% ipython --no-banner

In [1]: import numpy as np

In [2]: np.set_printoptions(suppress=True, linewidth=120)

In [3]: W0 = np.array([[-2.2, 1.6, -2.4, -1.4],
   ...:     [0.0, 4.5, -5.3, -0.8],
   ...:     [4.0, 0.3, 4.9, 1.3],
   ...:     [1.3, 1.4, -2.5, -0.3],
   ...:     [-0.6, 0.5, -3.3, -0.4],
   ...:     [0.0, -0.1, -2.8, 1.6],
   ...:     [1.5, 0.7, 2.3, 1.2],
   ...:     [6.2, -2.8, -3.5, -0.8],
   ...:     [6.0, -1.7, -3.9, 0.2],
   ...:     [6.1, -0.9, -4.3, 0.3]])

In [4]: W0
Out[4]: 
array([[-2.2,  1.6, -2.4, -1.4],
       [ 0. ,  4.5, -5.3, -0.8],
       [ 4. ,  0.3,  4.9,  1.3],
       [ 1.3,  1.4, -2.5, -0.3],
       [-0.6,  0.5, -3.3, -0.4],
       [ 0. , -0.1, -2.8,  1.6],
       [ 1.5,  0.7,  2.3,  1.2],
       [ 6.2, -2.8, -3.5, -0.8],
       [ 6. , -1.7, -3.9,  0.2],
       [ 6.1, -0.9, -4.3,  0.3]])

In [5]: Y = np.c_[W0[:, :1] @ np.array([[-1]]), np.array([0, 8, -3, -8, -4, -1, -7, 6, 3, 1])]

In [6]: Y
Out[6]: 
array([[ 2.2,  0. ],
       [ 0. ,  8. ],
       [-4. , -3. ],
       [-1.3, -8. ],
       [ 0.6, -4. ],
       [ 0. , -1. ],
       [-1.5, -7. ],
       [-6.2,  6. ],
       [-6. ,  3. ],
       [-6.1,  1. ]])

In [7]: np.round(np.linalg.norm(Y - W0 @ np.linalg.lstsq(W0, Y)[0], axis=0), 1) + 0
Out[7]: array([ 0. , 13.4])

In [8]: np.round(np.linalg.norm(np.linalg.qr(W0)[0].T @ Y, axis=0) ** 2 / ((Y ** 2).sum(axis=0) + 1e-12), 1)
Out[8]: array([1. , 0.3])

In [9]: P = W0 @ np.linalg.solve(W0.T @ W0, W0.T)

In [10]: np.allclose(P @ P, P)
Out[10]: True

In [11]: np.linalg.matrix_rank(np.eye(10) - P)
Out[11]: np.int64(6)

In [12]: u, g = W0[6], W0[9]

In [13]: round(u @ u, 1)
Out[13]: np.float64(9.5)

In [14]: np.round(u @ g, 1)
Out[14]: np.float64(-1.0)

In [15]: p = (u @ g) / (u @ u) * u

In [16]: np.linalg.matrix_rank(np.outer(u, g))
Out[16]: np.int64(1)

In [17]: p.round(1)
Out[17]: array([-0.2, -0.1, -0.2, -0.1])

In [18]: np.round(np.linalg.norm(u + g) ** 2 + np.linalg.norm(u - g) ** 2, 1)
Out[18]: np.float64(132.1)

In [19]: round((g - p) @ u, 1)
Out[19]: np.float64(0.0)

In [20]: F = np.load("mat.npy")

In [21]: F
Out[21]: 
array([[ 1. , -1.7, -3. ,  0.3,  1.7],
       [ 0.9, -0.9, -2.3,  0.1,  1.4],
       [-0.4, -0.9, -0.6, -0.1,  0. ]])

In [22]: theta = np.radians(135)

In [23]: R = np.eye(5)

In [24]: R[2, 2] = R[0, 0] = np.cos(theta)

In [25]: R[2, 0], R[0, 2] = -np.sin(theta), np.sin(theta)

In [26]: R.round(1)
Out[26]: 
array([[-0.7,  0. ,  0.7,  0. ,  0. ],
       [ 0. ,  1. ,  0. ,  0. ,  0. ],
       [-0.7,  0. , -0.7,  0. ,  0. ],
       [ 0. ,  0. ,  0. ,  1. ,  0. ],
       [ 0. ,  0. ,  0. ,  0. ,  1. ]])

In [27]: Y = F @ R.T

In [28]: np.allclose(np.linalg.norm(F, axis=1), np.linalg.norm(Y, axis=1))
Out[28]: True

In [29]: np.round(np.linalg.svd(F, compute_uv=False), 1), np.round(np.linalg.svd(Y, compute_uv=False), 1)
Out[29]: (array([5. , 1. , 0.2]), array([5. , 1. , 0.2]))

In [30]: np.allclose(F @ F.T, Y @ Y.T)
Out[30]: True

In [31]: np.round(np.abs(Y - F).max(axis=0), 1)
Out[31]: array([3.8, 0. , 4.4, 0. , 0. ])

In [32]: round(float(np.linalg.det(R)), 1), np.round(np.trace(R), 1)
Out[32]: (1.0, np.float64(1.6))

In [33]: left, sig, VT = np.linalg.svd(F, full_matrices=False)

In [34]: np.round(sig / sig[0], 1) + 0
Out[34]: array([1. , 0.2, 0. ])

In [35]: np.round(left.T @ left, 1) + 0
Out[35]: 
array([[1., 0., 0.],
       [0., 1., 0.],
       [0., 0., 1.]])

In [36]: sig.round(1)
Out[36]: array([5. , 1. , 0.2])

In [37]: np.abs(left[:, 0]).round(6).argmax()
Out[37]: np.int64(0)

In [38]: print(np.round(np.cumsum(sig ** 2) / np.sum(sig ** 2), 1))
[1. 1. 1.]

In [39]: round(float(np.sqrt((sig ** 2).sum())), 1), round(float(np.linalg.norm(F)), 1)
Out[39]: (5.1, 5.1)

In [40]: print(np.allclose(left * sig @ VT, F))
True

In [41]: np.round(left.T @ F @ VT.T, 1) + 0
Out[41]: 
array([[5. , 0. , 0. ],
       [0. , 1. , 0. ],
       [0. , 0. , 0.2]])

In [42]: vec = np.array([-1, 0, -2, 1, 1])

In [43]: np.round(F @ vec, 1)
Out[43]: array([7. , 5.2, 1.5])

In [44]: F @ np.ones(5)
Out[44]: array([-1.7, -0.8, -2. ])

In [45]: np.round((F * vec).sum(axis=1), 1)
Out[45]: array([7. , 5.2, 1.5])

In [46]: np.sign((F @ vec).round(6))
Out[46]: array([1., 1., 1.])

In [47]: Y = F / np.linalg.norm(F, axis=1, keepdims=True)

In [48]: C2 = Y @ Y.T

In [49]: (C2 - 2 * np.eye(3)).round(6).argmax(axis=1)
Out[49]: array([1, 0, 0])

In [50]: np.round(np.linalg.norm(Y, axis=1), 1)
Out[50]: array([1., 1., 1.])

In [51]: round(float(np.degrees(np.arccos(np.clip(C2[2, 0], -1, 1)))), 1)
Out[51]: 51.0

In [52]: Y = F / np.sqrt((F ** 2).mean(axis=1, keepdims=True))

In [53]: np.linalg.matrix_rank(F - F.mean(axis=1, keepdims=True))
Out[53]: np.int64(3)

In [54]: K = np.array([[0, 0, -4], [0, 0, 0], [2, 0, 0], [0, 0, 0]])

In [55]: # looks like rank 2

In [56]: left, sig, VT = np.linalg.svd(K)

In [57]: evecs = VT[:(sig > 1e-8).sum()]

In [58]: rng = np.random.default_rng(220)

In [59]: vec = K[1] + 5 * K[3] + rng.integers(2) * np.eye(3)[0]

In [60]: vec
Out[60]: array([1., 0., 0.])

In [61]: np.round(np.linalg.norm(vec - evecs.T @ evecs @ vec), 1)
Out[61]: np.float64(0.0)

In [62]: np.diag(evecs.T @ evecs)
Out[62]: array([1., 0., 1.])

In [63]: print(np.allclose(evecs.T @ evecs @ vec, vec))
True

In [64]: t3 = np.stack([F, -2 * F, F[::-1]])

In [65]: np.linalg.matrix_rank(t3.reshape(3, -1))
Out[65]: np.int64(2)

In [66]: print((t3 @ F.T).shape)
(3, 3, 3)

In [67]: np.linalg.matrix_rank(t3)
Out[67]: array([3, 3, 3])

In [68]: w1 = np.array([[0, -2, -3, -2, -3, 1], [0, 0, 1, -3, 2, 2], [1, -3, 2, -3, -2, -3]])

In [69]: b = np.array([2, 0, 3, 0, 3, 3])

In [70]: H = np.maximum(K @ w1 + b, 0)

In [71]: H
Out[71]: 
array([[ 0, 12,  0, 12, 11, 15],
       [ 2,  0,  3,  0,  3,  3],
       [ 2,  0,  0,  0,  0,  5],
       [ 2,  0,  3,  0,  3,  3]])

In [72]: (H > 0).astype(int)
Out[72]: 
array([[0, 1, 0, 1, 1, 1],
       [1, 0, 1, 0, 1, 1],
       [1, 0, 0, 0, 0, 1],
       [1, 0, 1, 0, 1, 1]])

In [73]: np.linalg.matrix_rank(H)
Out[73]: np.int64(3)

In [74]: cent = np.array([[-1, 8], [-1, 7], [2, 1], [-7, 9], [9, 6], [-1, 8]])

In [75]: H @ cent
Out[75]: 
array([[-12, 378],
       [ 28,  61],
       [ -7,  56],
       [ 28,  61]])

In [76]: print(np.abs(np.diag(np.linalg.qr(K)[1])) > 1e-9)
[ True False  True]

In [77]: np.unique(K.round(6), axis=0).shape
Out[77]: (3, 3)

In [78]: print(round(float(np.trace(np.linalg.pinv(K) @ K)), 1))
2.0

In [79]: np.linalg.lstsq(K[:-1].T, K[-1])[2]
Out[79]: np.int32(2)

In [80]: np.round(K @ np.linalg.pinv(K) @ K, 1)
Out[80]: 
array([[ 0.,  0., -4.],
       [ 0.,  0.,  0.],
       [ 2.,  0.,  0.],
       [ 0.,  0.,  0.]])

In [81]: feats = np.loadtxt("x.csv", delimiter=",")

In [82]: print(feats)
[[ 18.8  19.    8.7]
 [ 18.5  18.7   8.6]
 [ 17.1  17.4   8. ]
 [ 15.5  15.9   7.3]
 [ 11.2  11.8   5.5]
 [ 11.   11.6   5.5]
 [  5.8   6.7   3.2]
 [  1.8   2.8   1.4]
 [ -0.4   0.5   0.2]
 [ -0.6   0.3   0.1]
 [ -0.8  -0.2  -0.2]
 [ -0.6  -0.2  -0.2]
 [ -0.6  -0.2  -0.2]
 [ -0.5  -0.2  -0.2]
 [  0.6   0.2   0.2]
 [  0.6   0.2   0.2]
 [  0.9   0.2   0.4]
 [  1.3   0.2   0.6]
 [  1.4   0.1   0.6]
 [  1.4   0.1   0.7]
 [  1.3  -1.2   1. ]
 [  1.   -2.    1. ]
 [  0.8  -2.4   1. ]
 [  0.6  -2.8   1. ]
 [ -2.8  -7.9   0.5]
 [ -2.9  -8.    0.5]
 [ -4.   -9.5   0.2]
 [ -4.3  -9.9   0.2]
 [ -5.3 -11.2   0. ]]

In [83]: # rows 11 and 12 are equal

In [84]: Xc = feats - feats.mean(axis=0)

In [85]: evecs = np.linalg.svd(Xc)[2][:2]

In [86]: Y = Xc - Xc @ evecs.T @ evecs

In [87]: round(np.linalg.norm(Y) / np.linalg.norm(Xc), 1)
Out[87]: np.float64(0.0)

In [88]: C2 = F.T @ F

In [89]: (F @ F.T).shape
Out[89]: (3, 3)

In [90]: X = np.load("block1.npy")

In [91]: X
Out[91]: 
array([[0., 1., 3.],
       [1., 0., 0.],
       [3., 0., 0.]])

In [92]: left, sig, VT = np.linalg.svd(X)

In [93]: np.argmax(sig[:-1] / (sig[1:] + 1e-6)) + 1
Out[93]: np.int64(2)

In [94]: Y = left[:, :2] @ np.diag(sig[:2]) @ VT[:2]

In [95]: print(np.linalg.matrix_rank(Y))
2

In [96]: print(np.round(np.abs(X - Y).max(), 1))
0.0

In [97]: u = np.array([0, 0])

In [98]: np.convolve(X[2], u)
Out[98]: array([0., 0., 0., 0.])

In [99]: np.cross(X[2, :3], X[1, :3])
Out[99]: array([0., 0., 0.])

In [100]: np.array([np.convolve(row, u, "same") for row in X])
Out[100]: 
array([[0., 0., 0.],
       [0., 0., 0.],
       [0., 0., 0.]])

In [101]: np.correlate(X[2], X[1], "full")
Out[101]: array([0., 0., 3., 0., 0.])

In [102]: np.polyval(u, X[2])
Out[102]: array([0., 0., 0.])

In [103]: np.abs(np.diag(np.linalg.qr(X)[1])) > 1e-9
Out[103]: array([ True,  True, False])

In [104]: print(np.round(X @ np.linalg.pinv(X) @ X, 1) + 0)
[[0. 1. 3.]
 [1. 0. 0.]
 [3. 0. 0.]]

In [105]: np.unique(X.round(6), axis=0).shape
Out[105]: (3, 3)

In [106]: Y = np.array([[7, -1, -2], [-5, 5, 2]])

In [107]: cent = np.kron(Y, X)

In [108]: np.linalg.matrix_rank(cent)
Out[108]: np.int64(4)

In [109]: np.round(np.linalg.norm(cent, 2), 1), round(np.linalg.norm(Y, 2) * np.linalg.norm(X, 2), 1)
Out[109]: (np.float64(31.3), np.float64(31.3))

In [110]: q, _ = np.linalg.qr(np.array([[-0.7, 0.5, 0.2], [-0.8, 0.9, 0.4], [-0.4, -0.9, -0.5]]))

In [111]: data = 4 * q

In [112]: data.round(1)
Out[112]: 
array([[-2.5, -0.4, -3.1],
       [-2.8, -1.5,  2.4],
       [-1.4,  3.7,  0.7]])

In [113]: np.round(np.poly(data), 1)
Out[113]: array([  1. ,   3.3, -13.2, -64. ])

In [114]: np.round(np.einsum("ii->", data), 1)
Out[114]: np.float64(-3.3)

In [115]: np.round(np.linalg.eigvals(data).sum().real, 1)
Out[115]: np.float64(-3.3)

In [116]: round(np.linalg.det(2 * data), 1), np.round(np.linalg.det(data), 1)
Out[116]: (np.float64(512.0), np.float64(64.0))

In [117]: u = np.array([6, 7])

In [118]: np.round(np.correlate(data[0], data[2], "full"), 1)
Out[118]: array([ -1.6,  -9.3,   0. , -11. ,   4.4])

In [119]: np.round(np.convolve(data[0], u), 1)
Out[119]: array([-14.8, -19.5, -21.4, -21.9])

In [120]: P = np.triu(np.array([[-3, 4, 3], [3, 5, 1], [-1, -3, 4]]), 1) + np.eye(3)

In [121]: Y = P @ data @ np.linalg.inv(P)

In [122]: np.round(np.poly(Y), 1)
Out[122]: array([  1. ,   3.3, -13.2, -64. ])

In [123]: print(np.round(np.trace(Y), 1), round(float(np.trace(data)), 1))
-3.3 -3.3

In [124]: round(np.linalg.det(Y), 1)
Out[124]: np.float64(64.0)

In [125]: E = np.loadtxt("dump.csv", delimiter=",")

In [126]: E
Out[126]: 
array([[-1.,  0.,  0.,  0.],
       [ 0.,  2., -3., -3.],
       [ 0., -2.,  0., -2.],
       [ 0., -3., -2., -3.]])

In [127]: # 2 blocks once reordered

In [128]: z = rng.permutation(4)

In [129]: Y = E[:, z] * rng.choice([-1, 1], 4)

In [130]: Y
Out[130]: 
array([[ 1., -0.,  0., -0.],
       [-0., -2., -3.,  3.],
       [-0.,  2.,  0.,  2.],
       [-0.,  3., -2.,  3.]])

In [131]: left, _, VT = np.linalg.svd(E.T @ Y)

In [132]: np.round(np.linalg.lstsq(E, Y)[0], 1) + 0
Out[132]: 
array([[-1.,  0.,  0.,  0.],
       [ 0., -1.,  0.,  0.],
       [ 0.,  0.,  1.,  0.],
       [ 0.,  0.,  0., -1.]])

In [133]: np.round(left @ VT, 1) + 0
Out[133]: 
array([[-1.,  0.,  0.,  0.],
       [ 0., -1.,  0.,  0.],
       [ 0.,  0.,  1.,  0.],
       [ 0.,  0.,  0., -1.]])

In [134]: z
Out[134]: array([0, 1, 2, 3])

In [135]: vec = np.array([5, 5, 7, 1])

In [136]: h1 = np.maximum(E @ vec, 0)

In [137]: np.round(np.tanh(E @ vec), 1)
Out[137]: array([-1., -1., -1., -1.])

In [138]: np.maximum(E @ vec, 0) - np.maximum(-E @ vec, 0)
Out[138]: array([ -5., -14., -12., -32.])

In [139]: E * (h1 > 1e-9)[:, None]
Out[139]: 
array([[-0.,  0.,  0.,  0.],
       [ 0.,  0., -0., -0.],
       [ 0., -0.,  0., -0.],
       [ 0., -0., -0., -0.]])

In [140]: arr = np.array([[3, 4, 3, 5],
     ...:     [-1, 0, -1, 1],
     ...:     [1, 2, 1, 3],
     ...:     [-1, 0, -1, 1],
     ...:     [0, 1, 0, 2]])

In [141]: print(arr)
[[ 3  4  3  5]
 [-1  0 -1  1]
 [ 1  2  1  3]
 [-1  0 -1  1]
 [ 0  1  0  2]]

In [142]: w1 = np.array([[-2, 0], [-2, 0], [0, 0], [0, 1]])

In [143]: b = np.array([4, -1])

In [144]: H = np.maximum(arr @ w1 + b, 0)

In [145]: print((H > 0).astype(int))
[[0 1]
 [1 0]
 [0 1]
 [1 0]
 [1 1]]

In [146]: (H > 0).mean(axis=0)
Out[146]: array([0.6, 0.6])

In [147]: np.linalg.matrix_rank(H)
Out[147]: np.int64(2)

In [148]: cent = np.array([[0, 2], [-1, -2]])

In [149]: H @ cent
Out[149]: 
array([[-4, -8],
       [ 0, 12],
       [-2, -4],
       [ 0, 12],
       [-1,  2]])

In [150]: (H @ cent).round(6).argmax(axis=1)
Out[150]: array([0, 1, 0, 1, 1])

In [151]: rk = np.linalg.matrix_rank(arr)

In [152]: rk
Out[152]: np.int64(2)

In [153]: N = np.linalg.svd(arr)[2][rk:].T

In [154]: np.linalg.matrix_rank(arr.T @ arr), np.linalg.matrix_rank(arr @ arr.T)
Out[154]: (np.int64(2), np.int64(2))

In [155]: print([int(np.linalg.matrix_rank(arr[:i])) for i in range(1, len(arr) + 1)])
[1, 2, 2, 2, 2]

In [156]: [int(np.linalg.matrix_rank(arr[:, :j + 1])) for j in range(4)]
Out[156]: [1, 2, 2, 2]

In [157]: Y = np.array([[-2, -2], [2, -2]])

In [158]: cent = np.kron(Y, arr)

In [159]: cent
Out[159]: 
array([[ -6,  -8,  -6, -10,  -6,  -8,  -6, -10],
       [  2,   0,   2,  -2,   2,   0,   2,  -2],
       [ -2,  -4,  -2,  -6,  -2,  -4,  -2,  -6],
       [  2,   0,   2,  -2,   2,   0,   2,  -2],
       [  0,  -2,   0,  -4,   0,  -2,   0,  -4],
       [  6,   8,   6,  10,  -6,  -8,  -6, -10],
       [ -2,   0,  -2,   2,   2,   0,   2,  -2],
       [  2,   4,   2,   6,  -2,  -4,  -2,  -6],
       [ -2,   0,  -2,   2,   2,   0,   2,  -2],
       [  0,   2,   0,   4,   0,  -2,   0,  -4]])

In [160]: cent.shape
Out[160]: (10, 8)
